$ ipython --no-banner

In [1]: import numpy as np

In [2]: np.set_printoptions(precision=1, suppress=True, linewidth=200, sign=" ")

In [3]: rng = np.random.default_rng(47405)

In [4]: t = rng.uniform(0, 2 * np.pi, 22)

In [5]: q, _ = np.linalg.qr(np.array([[-0.5, 0.2], [0.1, 0.1], [0.8, -0.2], [0.9, -1.2], [-0.5, -0.1]]))

In [6]: arr = 10 * np.c_[np.cos(t), np.sin(t)] @ q.T

In [7]: arr.round(1) + 0
Out[7]: 
array([[ 3.1, -2.1, -6.2,  3.1,  6.2],
       [-1.2, -1. ,  0.9,  9.7,  1.5],
       [ 0. , -1.5, -1.3,  9.2,  3.3],
       [ 3.8, -1.6, -6.9, -1.9,  5.7],
       [-3.1,  2.1,  6.2, -3.2, -6.2],
       [ 1.5, -2. , -3.8,  7.3,  5.1],
       [-3.8,  1.1,  6.4,  4.8, -4.6],
       [-3.4,  0.5,  5.3,  7.1, -3.1],
       [ 3.9, -1.4, -6.8, -3. ,  5.3],
       [ 3.5, -1.9, -6.7,  1.1,  6.2],
       [ 3.8, -1.8, -6.9, -0.8,  5.9],
       [-1.5,  2. ,  3.9, -7.3, -5.1],
       [-2.8,  0. ,  4.1,  8.5, -1.6],
       [-1. ,  1.9,  3.1, -8.1, -4.6],
       [-3.9,  1.4,  6.7,  3.3, -5.2],
       [ 3. , -0.1, -4.3, -8.3,  1.9],
       [-3.4,  2. ,  6.5, -1.9, -6.2],
       [ 1.5,  0.9, -1.4, -9.7, -1. ],
       [ 2.8, -2.1, -5.8,  4.2,  6.1],
       [-3.9,  1.5,  6.8,  2.6, -5.4],
       [-1.7, -0.8,  1.8,  9.6,  0.7],
       [ 3.2, -2. , -6.3,  2.8,  6.2]])

In [8]: A2 = arr / np.linalg.norm(arr, axis=1, keepdims=True)

In [9]: gram = A2 @ A2.T

In [10]: (gram - 2 * np.eye(22)).round(6).argmax(axis=1)
Out[10]: array([ 21,  20,   1,  10,  16,   2,  14,  12,   3,  21,   3,  13,   7,  11,  19,  17,   4,  15,   0,  14,   1,   0])

In [11]: round(float(np.degrees(np.arccos(np.clip(gram[7, 20], -1, 1)))), 1)
Out[11]: 36.0

In [12]: gram[7]
Out[12]: array([-0.4,  0.7,  0.5, -0.8,  0.4,  0.1,  1. ,  1. , -0.9, -0.6, -0.7, -0.1,  1. , -0.2,  0.9, -1. ,  0.5, -0.8, -0.3,  0.9,  0.8, -0.5])

In [13]: J = np.load("sample4.npy")

In [14]: J
Out[14]: 
array([[-3., -5., -2.,  0.],
       [ 1., -8.,  9.,  0.],
       [-8., -7., -9.,  0.],
       [ 0.,  0.,  0.,  2.]])

In [15]: hat = np.triu(np.array([[0, 2, -1, 2], [0, -2, -1, 1], [-1, 1, 2, -1], [-1, -1, 1, -2]]), 1) + np.eye(4)

In [16]: A2 = hat @ J @ np.linalg.inv(hat)

In [17]: A2
Out[17]: 
array([[  7., -28.,   4.,  22.],
       [  9., -19.,   8.,  11.],
       [ -8.,   9.,  -8.,  -3.],
       [  0.,   0.,   0.,   2.]])

In [18]: F = np.load("block13.npy")

In [19]: F
Out[19]: 
array([[ 0, -1,  2, -1,  1, -3],
       [ 2,  0,  3,  1,  1, -2],
       [-3,  3, -1, -3,  2,  2],
       [-3, -2,  0, -1, -3,  0],
       [-1,  3, -3,  0,  2,  0],
       [ 1,  3,  0, -1, -2, -1]])

In [20]: u, r1 = F[0], F[2]

In [21]: u @ r1
Out[21]: np.int64(-6)

In [22]: p = (u @ r1) / (u @ u) * u

In [23]: p
Out[23]: array([-0. ,  0.4, -0.8,  0.4, -0.4,  1.1])

In [24]: np.outer(u, r1)
Out[24]: 
array([[ 0,  0,  0,  0,  0,  0],
       [ 3, -3,  1,  3, -2, -2],
       [-6,  6, -2, -6,  4,  4],
       [ 3, -3,  1,  3, -2, -2],
       [-3,  3, -1, -3,  2,  2],
       [ 9, -9,  3,  9, -6, -6]])

In [25]: (r1 - p) @ u
Out[25]: np.float64(0.0)

In [26]: x0 = np.array([0, 3, 0, 2])

In [27]: y = J @ x0

In [28]: b, lr = np.zeros(4), 1 / np.linalg.norm(J, 2) ** 2

In [29]: for i in range(150):
    ...:     b -= lr * J.T @ (J @ b - y)
    ...:     if i % 50 == 0: print(i, round(np.linalg.norm(J @ b - y), 1))
    ...: 
0 12.1
50 1.7
100 0.8

In [30]: np.round(np.linalg.cond(J), 1)
Out[30]: np.float64(53.9)

In [31]: b
Out[31]: array([ 0.9,  2.6, -0.5,  1.9])

In [32]: np.round(np.abs(np.linalg.eigvals(F)).max(), 1)
Out[32]: np.float64(5.2)

In [33]: np.allclose(F, F.T)
Out[33]: False

In [34]: np.allclose(F @ F.T, F.T @ F)
Out[34]: False

In [35]: round(np.linalg.det(F), 1)
Out[35]: np.float64(-1590.0)

In [36]: np.linalg.matrix_power(F, 3)
Out[36]: 
array([[ 32,  60, -46,  29,  -4,  -2],
       [ 31,  68, -55,  31,  31,  35],
       [  4, -26,  71,  -3,  18, -93],
       [ 16,   0,  19, -12, -56, -17],
       [-64, -54,  16, -31,  -2, -18],
       [-92,  24, -36, -65,  50,  28]])

In [37]: (F - F.T) / 2
Out[37]: 
array([[ 0. , -1.5,  2.5,  1. ,  1. , -2. ],
       [ 1.5,  0. ,  0. ,  1.5, -1. , -2.5],
       [-2.5,  0. ,  0. , -1.5,  2.5,  1. ],
       [-1. , -1.5,  1.5,  0. , -1.5,  0.5],
       [-1. ,  1. , -2.5,  1.5,  0. ,  1. ],
       [ 2. ,  2.5, -1. , -0.5, -1. ,  0. ]])

In [38]: Uu, s, vt = np.linalg.svd(F, full_matrices=False)

In [39]: np.round(Uu.T @ F @ vt.T, 1) + 0
Out[39]: 
array([[ 7.8,  0. ,  0. ,  0. ,  0. ,  0. ],
       [ 0. ,  5.8,  0. ,  0. ,  0. ,  0. ],
       [ 0. ,  0. ,  4.1,  0. ,  0. ,  0. ],
       [ 0. ,  0. ,  0. ,  3.9,  0. ,  0. ],
       [ 0. ,  0. ,  0. ,  0. ,  2.4,  0. ],
       [ 0. ,  0. ,  0. ,  0. ,  0. ,  0.9]])

In [40]: s
Out[40]: array([ 7.8,  5.8,  4.1,  3.9,  2.4,  0.9])

In [41]: round(float(np.sqrt((s ** 2).sum())), 1), round(float(np.linalg.norm(F)), 1)
Out[41]: (11.5, 11.5)

In [42]: (s > 1e-8).sum()
Out[42]: np.int64(6)

In [43]: F - F[0]
Out[43]: 
array([[ 0,  0,  0,  0,  0,  0],
       [ 2,  1,  1,  2,  0,  1],
       [-3,  4, -3, -2,  1,  5],
       [-3, -1, -2,  0, -4,  3],
       [-1,  4, -5,  1,  1,  3],
       [ 1,  4, -2,  0, -3,  2]])

In [44]: F.sum(axis=1)
Out[44]: array([-2,  5,  0, -9,  1,  0])

In [45]: np.linalg.svd(F, compute_uv=False)
Out[45]: array([ 7.8,  5.8,  4.1,  3.9,  2.4,  0.9])

In [46]: E = np.loadtxt("x.csv", delimiter=",")

In [47]: E
Out[47]: 
array([[  6.5,   1.3,  -1.2],
       [  9.5,   1.9,   0. ],
       [-11. ,  -2.2,   2.4],
       [ -7.6,  -1.5,   2. ],
       [ -0.7,  -0.2,   1.3],
       [ -1. ,  -0.2,  -0.3],
       [  1.1,   0.2,   0.1],
       [ -6. ,  -1.2,  -0.2],
       [ -6. ,  -1.2,   0.3],
       [  2.9,   0.6,   0.5],
       [  1.5,   0.3,   0.6],
       [ -5.6,  -1.1,  -0.7],
       [ -1.8,  -0.4,   0.1],
       [ -2.1,  -0.4,   0.3],
       [ -5.5,  -1.1,   0.9],
       [ -2. ,  -0.4,   1. ],
       [ -1.3,  -0.3,  -2.1],
       [ -5.4,  -1.1,  -0.9],
       [  3.5,   0.7,  -1.8],
       [ -1.6,  -0.3,   1.2],
       [ -1.2,  -0.2,   1. ],
       [ -1.1,  -0.2,   0.9],
       [  4.4,   0.9,   2.8],
       [ -0.4,  -0.1,   1.2],
       [ -3.5,  -0.7,  -1.1],
       [ -3.1,  -0.6,  -1.3],
       [  7.3,   1.5,   0.5],
       [ -4.1,  -0.8,  -0.3],
       [ -2.1,  -0.4,  -0.4]])

In [48]: # column 0 dominates

In [49]: np.round(np.linalg.norm(E[20] - E[4]), 1)
Out[49]: np.float64(0.6)

In [50]: np.linalg.norm(E, axis=1).argmax()
Out[50]: np.int64(2)

In [51]: round(E[20] @ E[4], 1)
Out[51]: np.float64(2.2)

In [52]: feats = np.array([[0.4, 0.8, -1.5, -0.5, 1.2, 1.2],
    ...:     [-0.6, -1.2, -1.1, -1.1, -1.7, 0.5],
    ...:     [0.7, 1.5, 1.1, -0.5, -0.7, 0.5],
    ...:     [-1.2, -1.3, 0.3, 0.2, -0.5, -1.2],
    ...:     [-0.5, 0.1, -0.2, 0.2, -1.0, 1.5],
    ...:     [0.3, -1.0, 0.0, -0.3, 0.7, 0.7],
    ...:     [0.4, -1.9, -0.8, 1.3, 0.2, 1.8],
    ...:     [1.7, -0.5, -0.8, -0.3, 0.1, 0.0],
    ...:     [0.3, -0.6, 1.1, 1.3, 0.0, 0.0],
    ...:     [-0.2, 0.4, -0.2, 1.2, -0.5, 0.1],
    ...:     [-1.5, -1.5, -0.1, 0.1, -0.1, 1.8]])

In [53]: feats[:, 5] = 2 * feats[:, 3] + 0.3 * rng.normal(size=11)

In [54]: feats
Out[54]: 
array([[ 0.4,  0.8, -1.5, -0.5,  1.2, -1. ],
       [-0.6, -1.2, -1.1, -1.1, -1.7, -2.3],
       [ 0.7,  1.5,  1.1, -0.5, -0.7, -0.9],
       [-1.2, -1.3,  0.3,  0.2, -0.5,  0.6],
       [-0.5,  0.1, -0.2,  0.2, -1. ,  0.5],
       [ 0.3, -1. ,  0. , -0.3,  0.7, -0.4],
       [ 0.4, -1.9, -0.8,  1.3,  0.2,  2.4],
       [ 1.7, -0.5, -0.8, -0.3,  0.1, -0.4],
       [ 0.3, -0.6,  1.1,  1.3,  0. ,  2.4],
       [-0.2,  0.4, -0.2,  1.2, -0.5,  2.6],
       [-1.5, -1.5, -0.1,  0.1, -0.1, -0.1]])

In [55]: hat = feats @ np.linalg.solve(feats.T @ feats, feats.T)

In [56]: np.round(np.linalg.eigvalsh(hat), 1) + 0
Out[56]: array([ 0.,  0.,  0.,  0.,  0.,  1.,  1.,  1.,  1.,  1.,  1.])

In [57]: round(float(np.abs(feats).max()), 1)
Out[57]: 2.6

In [58]: np.count_nonzero(feats)
Out[58]: np.int64(64)

In [59]: np.unravel_index(np.abs(feats).argmax(), feats.shape)
Out[59]: (np.int64(9), np.int64(5))

In [60]: feats.shape
Out[60]: (11, 6)

In [61]: np.linalg.svd(feats, compute_uv=False)
Out[61]: array([ 5.9,  4. ,  3.1,  2.1,  2. ,  0.2])

In [62]: np.diff(feats, axis=0)
Out[62]: 
array([[-1. , -2. ,  0.4, -0.6, -2.9, -1.3],
       [ 1.3,  2.7,  2.2,  0.6,  1. ,  1.4],
       [-1.9, -2.8, -0.8,  0.7,  0.2,  1.5],
       [ 0.7,  1.4, -0.5,  0. , -0.5, -0.1],
       [ 0.8, -1.1,  0.2, -0.5,  1.7, -0.9],
       [ 0.1, -0.9, -0.8,  1.6, -0.5,  2.9],
       [ 1.3,  1.4,  0. , -1.6, -0.1, -2.8],
       [-1.4, -0.1,  1.9,  1.6, -0.1,  2.8],
       [-0.5,  1. , -1.3, -0.1, -0.5,  0.2],
       [-1.3, -1.9,  0.1, -1.1,  0.4, -2.7]])

In [63]: np.linalg.matrix_rank(feats)
Out[63]: np.int64(6)

In [64]: cen = (E - E.mean(axis=0)) / E.std(axis=0)

In [65]: np.argwhere(np.abs(cen) > 2)
Out[65]: 
array([[  1,   0],
       [  1,   1],
       [  2,   0],
       [  2,   1],
       [ 16,   2],
       [ 22,   2]])

In [66]: cen.std(axis=0)
Out[66]: array([ 1.,  1.,  1.])

In [67]: b = np.linalg.lstsq(np.delete(cen, 1, axis=1), cen[:, 1])[0]

In [68]: round(1 - np.var(cen[:, 1] - np.delete(cen, 1, axis=1) @ b), 1)
Out[68]: np.float64(1.0)

In [69]: np.abs(b).argmax()
Out[69]: np.int64(0)

In [70]: A2 = np.c_[feats[:, :1] @ np.array([[3]]), np.array([-1, -2, -2, 2, 2, -1, 2, -1, 2, -2, 1])]

In [71]: A2
Out[71]: 
array([[ 1.2, -1. ],
       [-1.8, -2. ],
       [ 2.1, -2. ],
       [-3.6,  2. ],
       [-1.5,  2. ],
       [ 0.9, -1. ],
       [ 1.2,  2. ],
       [ 5.1, -1. ],
       [ 0.9,  2. ],
       [-0.6, -2. ],
       [-4.5,  1. ]])

In [72]: np.round(np.linalg.lstsq(feats, A2[:, 0])[0], 1) + 0
Out[72]: array([ 3.,  0.,  0.,  0.,  0.,  0.])

In [73]: np.linalg.norm(np.linalg.qr(feats)[0].T @ A2, axis=0) ** 2 / ((A2 ** 2).sum(axis=0) + 1e-12)
Out[73]: array([ 1. ,  0.5])
